$ python3 -q
>>> import numpy as np
>>> from numpy import linalg as LA
>>> np.set_printoptions(precision=1, suppress=True, linewidth=100, legacy="1.25")
>>> arr = np.loadtxt("data.csv", delimiter=",")
>>> arr
array([[ 0., -2.,  1.],
       [ 0.,  0.,  2.],
       [ 0.,  0.,  0.]])
>>> # triangular: eigenvalues sit on the diagonal
>>> ang = np.radians(36)
>>> r_ = np.eye(3)
>>> r_[2, 2] = r_[0, 0] = np.cos(ang)
>>> r_[2, 0], r_[0, 2] = -np.sin(ang), np.sin(ang)
>>> r_
array([[ 0.8,  0. ,  0.6],
       [ 0. ,  1. ,  0. ],
       [-0.6,  0. ,  0.8]])
>>> other = arr @ r_.T
>>> print(LA.svd(arr, compute_uv=False), LA.svd(other, compute_uv=False))
[2.6 1.6 0. ] [2.6 1.6 0. ]
>>> round(float(LA.det(r_)), 1), round(np.trace(r_), 1)
(1.0, 2.6)
>>> np.abs(np.diag(LA.qr(arr)[1])) > 1e-9
array([False, False, False])
>>> np.round(np.trace(LA.pinv(arr) @ arr), 1)
2.0
>>> F = np.load("test6.npy")
>>> F
array([[ -0.3,   3. ,  -0.5,   0.7,   0.4,   0.4],
       [  0.6,  -9. ,  -1.2,  -0.5,  -0.8,   0.6],
       [ -1.3,   9. ,  -0.2,  -1.4,  -1.1,   1.3],
       [ -0.2,   9. ,   1.1,  -1.9,   0.7,  -0.5],
       [  0.2, -13. ,   0.3,  -0.4,   0.8,   1.1],
       [  1.7,   0. ,  -0.6,  -0.2,  -0.4,  -1.2],
       [ -0.2,  -1. ,  -0.7,   0.5,  -0.8,   1.6],
       [ -1.1,  12. ,  -0.1,  -1.2,  -1.4,   0.1],
       [ -0.1, -31. ,  -0.6,  -1.5,   0. ,   0.4],
       [  0.9,  -8. ,   0.8,   0.8,  -1. ,   0.4]])
>>> # column 1 dominates
>>> x0 = np.array([1, 2, 3, 3, 2, 2])
>>> rhs = F @ x0
>>> coef, lr = np.zeros(6), 1 / LA.norm(F, 2) ** 2
>>> for i in range(3):
...     coef -= lr * F.T @ (F @ coef - rhs)
...     if i % 1 == 0: print(i, round(LA.norm(F @ coef - rhs), 1))
... 
0 14.2
1 14.1
2 14.0
>>> print(np.round(LA.cond(F), 1))
30.5
>>> U, sig, VT = LA.svd(F)
>>> sig
array([39.9,  3.9,  3.2,  2.5,  1.7,  1.3])
>>> other = U[:, :1] @ np.diag(sig[:1]) @ VT[:1]
>>> print(np.round(LA.norm(F - other, 2), 1), round(sig[1], 1))
3.9 3.9
>>> np.round(LA.norm(F - other) / LA.norm(F), 1)
0.1
>>> print(round(np.abs(F - other).max(), 1))
1.9
